$ python -q
>>> import numpy as np
>>> from numpy import linalg as LA
>>> np.set_printoptions(suppress=True, linewidth=120)
>>> tidy = lambda a: np.round(a, 1) + 0
>>> K = np.array([[-3, -3, -3, -3],
...     [-3, -6, -6, -6],
...     [-3, -6, -9, -9],
...     [-3, -6, -9, -12]])
>>> K
array([[ -3,  -3,  -3,  -3],
       [ -3,  -6,  -6,  -6],
       [ -3,  -6,  -9,  -9],
       [ -3,  -6,  -9, -12]])
>>> left, s, Vt = LA.svd(K, full_matrices=False)
>>> tidy(s)
array([24.9,  3. ,  1.3,  0.8])
>>> tidy(left.T @ left)
array([[1., 0., 0., 0.],
       [0., 1., 0., 0.],
       [0., 0., 1., 0.],
       [0., 0., 0., 1.]])
>>> tidy(np.cumsum(s ** 2) / np.sum(s ** 2))
array([1., 1., 1., 1.])
>>> x = np.array([0, 1, 0, 0])
>>> target = K @ x
>>> target
array([-3, -6, -6, -6])
>>> tidy(LA.solve(K, target))
array([0., 1., 0., 0.])
>>> tidy(LA.solve(K, K[:, 2]))
array([0., 0., 1., 0.])
>>> hat = np.triu(np.array([[2, 1, 1, 2], [1, 2, 0, 3], [1, 2, 3, 2], [1, 0, 3, 2]]), 1) + np.eye(4)
>>> out = hat @ K @ LA.inv(hat)
>>> hat @ K - K @ hat
array([[-12., -21., -30., -18.],
       [ -9., -15., -24.,   0.],
       [ -6.,  -9., -15.,  18.],
       [  0.,   3.,   3.,  42.]])
>>> np.trace(out), np.trace(K)
(np.float64(-30.0), np.int64(-30))
>>> LA.matrix_rank(out)
np.int64(4)
>>> tidy(np.poly(out))
array([  1.,  30., 135., 189.,  81.])
>>> vals, evecs = LA.eigh(K)
>>> x = np.array([2, 1, 3, 1])
>>> np.abs(K).sum(axis=1).max(), tidy(np.abs(vals).max())
(np.int64(30), np.float64(24.9))
>>> tidy(LA.eigvalsh(K[1:, 1:]))
array([-23.7,  -2.4,  -1. ])
>>> x @ K @ x
np.int64(-273)
>>> A = 0.2 ** np.abs(np.subtract.outer(np.arange(4), np.arange(4)))
>>> tidy(A)
array([[1. , 0.2, 0. , 0. ],
       [0.2, 1. , 0.2, 0. ],
       [0. , 0.2, 1. , 0.2],
       [0. , 0. , 0.2, 1. ]])
>>> vals, evecs = LA.eig(A)
>>> tidy(np.sort(LA.eigvals(A @ A)))
array([0.5, 0.7, 1.2, 1.9])
>>> tidy(vals)
array([1.4, 1.1, 0.8, 0.7])
>>> tidy(np.sort(LA.eigvals(A.T)))
array([0.7, 0.8, 1.1, 1.4])
>>> f = np.array([0, 2, -1, 2])
>>> out = A + np.outer(f, np.eye(4)[3])
>>> tidy(out)
array([[ 1. ,  0.2,  0. ,  0. ],
       [ 0.2,  1. ,  0.2,  2. ],
       [ 0. ,  0.2,  1. , -0.8],
       [ 0. ,  0. ,  0.2,  3. ]])
>>> L = LA.cholesky(A)
>>> LA.eigvalsh(A).min() > 0
np.True_
>>> t = np.radians(90)
>>> Rm = np.eye(4)
>>> Rm[2, 2] = Rm[3, 3] = np.cos(t)
>>> Rm[2, 3], Rm[3, 2] = -np.sin(t), np.sin(t)
>>> tidy(Rm)
array([[ 1.,  0.,  0.,  0.],
       [ 0.,  1.,  0.,  0.],
       [ 0.,  0.,  0., -1.],
       [ 0.,  0.,  1.,  0.]])
>>> out = A @ Rm.T
>>> tidy(LA.svd(A, compute_uv=False)), tidy(LA.svd(out, compute_uv=False))
(array([1.4, 1.1, 0.8, 0.7]), array([1.4, 1.1, 0.8, 0.7]))
>>> tidy(out)
array([[ 1. ,  0.2,  0. ,  0. ],
       [ 0.2,  1. ,  0. ,  0.2],
       [ 0. ,  0.2, -0.2,  1. ],
       [ 0. ,  0. , -1. ,  0.2]])
>>> np.allclose(A @ A.T, out @ out.T)
True
>>> np.allclose(LA.norm(A, axis=1), LA.norm(out, axis=1))
True
>>> LA.norm(A, axis=1).argmax()
np.int64(1)
>>> tidy(LA.norm(A, "nuc"))
np.float64(4.0)
>>> tidy(LA.norm(A, 1)), tidy(LA.norm(A, np.inf))
(np.float64(1.4), np.float64(1.4))
>>> data = np.load("m.npy")
>>> data
array([[ 9.8, 10.2, 14. , 10. , 16. , 11.9],
       [ 5.1,  5. ,  7. ,  5. ,  8.1,  6. ],
       [ 5.1,  5.1,  7. ,  4.8,  8. ,  5.9]])
>>> LA.cond(data) > 100
np.True_
>>> [round(float(x), 1) for x in LA.svd(data, compute_uv=False)[:3]]
[36.6, 0.3, 0.2]
>>> np.argsort(-LA.norm(data, axis=0).round(6), kind="stable")[:3]
array([4, 2, 5])
>>> tidy(LA.norm(data, 2) / LA.norm(data))
np.float64(1.0)
>>> LA.matrix_rank(data, rtol=0.1)
np.int64(1)
>>> C2 = data.T @ data
>>> tidy(LA.svd(data, compute_uv=False) ** 2)
array([1343.1,    0.1,    0. ])
>>> left, s, Vt = LA.svd(data, full_matrices=False)
>>> tidy(s)
array([36.6,  0.3,  0.2])
>>> (s > 1e-8).sum()
np.int64(3)
>>> tidy(np.sqrt((s ** 2).sum())), tidy(LA.norm(data))
(np.float64(36.6), np.float64(36.6))
>>> tidy(s / s[0])
array([1., 0., 0.])
>>> tidy(np.cumsum(s ** 2) / np.sum(s ** 2))
array([1., 1., 1.])
>>> out = data / LA.norm(data, axis=1, keepdims=True)
>>> C2 = out @ out.T
>>> tidy(LA.norm(out, axis=1))
array([1., 1., 1.])
>>> f = np.array([-9, 3, -6, 2, 4, -8, -1])
>>> g = np.array([5, -5, -2, 5, -5])
>>> M = f[:, None] + g[None, :]
>>> M
array([[ -4, -14, -11,  -4, -14],
       [  8,  -2,   1,   8,  -2],
       [ -1, -11,  -8,  -1, -11],
       [  7,  -3,   0,   7,  -3],
       [  9,  -1,   2,   9,  -1],
       [ -3, -13, -10,  -3, -13],
       [  4,  -6,  -3,   4,  -6]])
>>> # column 3 repeats column 0
>>> tidy(LA.norm(M) ** 2 / LA.norm(M, 2) ** 2)
np.float64(1.3)
>>> M[6] @ M[2]
np.int64(148)
>>> tidy(LA.norm(M[6], 1)), tidy(LA.norm(M[6], np.inf))
(np.float64(23.0), np.float64(6.0))
>>> tidy(LA.norm(M, axis=0))
array([15.4, 23.2, 17.3, 15.4, 23.2])
>>> tidy(LA.norm(M, 2))
np.float64(37.0)
>>> LA.norm(M, axis=1).argmax()
np.int64(0)
>>> tidy(LA.norm(M[6] - M[2]))
np.float64(11.2)
>>> np.abs(np.diag(LA.qr(M)[1])) > 1e-9
array([ True,  True, False, False, False])
>>> tidy(np.trace(LA.pinv(M) @ M))
np.float64(2.0)
>>> np.allclose(M[:-1].T @ LA.lstsq(M[:-1].T, M[-1])[0], M[-1])
True
>>> F = np.loadtxt("mat.csv", delimiter=",")
>>> F
array([[ -9.6,   1.3, -15.1,  21.4,  16.5,  -7.2],
       [ -1.3,  20.2,  -4.9, -14.3,   7.7,  -6.3],
       [-30.2,  -5.5,  16.8, -19. ,  -6.5,  22.7],
       [ -8.2, -11.1, -19.2,   7.6,  19.5,   9.9],
       [ -6. ,  16.8,   1.8, -16.3,  19.5,   6.5],
       [  8.9,   5.5,   0.4, -31.3,  26.2,   3.1],
       [ 16. ,  15.1,  14.8, -13.7,  41.5,  12.3],
       [ -2.6, -23.8,  17.4, -14.5,   3.4,   7.3],
       [ -3.3,   1. ,  -8.8, -13.6,   8.8,  15.2],
       [  4.4,   3.1, -10. , -13.6,   3.3,   7.6],
       [  7.9,  28.2,  10.4,  -4.4,   2.9,   1.9],
       [ -0.7,  -7. ,  32.3,  -1.5, -23. ,  14.5],
       [ 17.1,  -0.7,   6.7, -11.2,  -9.8, -11.7],
       [ 15.6,   6.9,  -1.7, -12.2,  13.7,  19.7],
       [-31.4,   3.5, -12.6,  30.8,  -7.4,  28. ],
       [-18.4, -16.8,  -7.2, -12.8,  10.3,   9.5],
       [  6.2, -36.1,  12.8,  26.3, -21.3,  13.3],
       [ 22.3,  -0.5, -18.2,   1.2,   3.8, -10.3],
       [ -7.4,  -7.5, -29.4,  18.8,  17.7, -18.7],
       [  1.1, -10.2, -13.8,  11.7,  17.6,  10.6],
       [-16.4,  17.7,  20.6,  -0.3,   4.3,   4.5],
       [ 15.4,   4. ,  31.6,  -3.7,  27.4, -14.4],
       [-18.8,  -6.4,  -4.6,  -3.7, -28.6, -26.2],
       [  0.5, -24.9, -31.8,   4.3,  42.1,  12.8],
       [-22.1,   5.9, -24.6,   8.1, -11.2,  -8.3],
       [ 14.3, -22.2,   8.6,  26.7,  23.3,   0.9],
       [ 25.3,  17.9, -16.9,   1.7, -11.8,  -0.3],
       [-19.1,  14.2, -13.3,  16.5,  -0.6,   7.2],
       [ -5. ,  13.5,  14.6, -35. , -14.8,   6.6],
       [  6.4,  -2.6,   0.2,  -9.7,   3.3, -13.7],
       [ 11.7,  34.3,  12.8,   2.5, -52.9, -11.5],
       [ -1.9,   6.1,  12.2,   5.6,  21.4, -37.8],
       [ 12.3, -16.5, -25. , -10.1, -10.9,  -0.7]])
>>> cen = F - F.mean(axis=0)
>>> evecs = LA.svd(cen)[2][:2]
>>> out = cen - cen @ evecs.T @ evecs
>>> tidy((cen @ evecs.T).std(axis=0))
array([21.2, 19.1])
>>> LA.norm(out, axis=1).round(6).argmax()
np.int64(16)
>>> tidy(np.cov(cen @ evecs.T, rowvar=False))
array([[464.1,   0. ],
       [  0. , 375.6]])
>>> tidy(np.diag(evecs.T @ evecs))
array([0.1, 0.2, 0.4, 0.4, 0.9, 0. ])
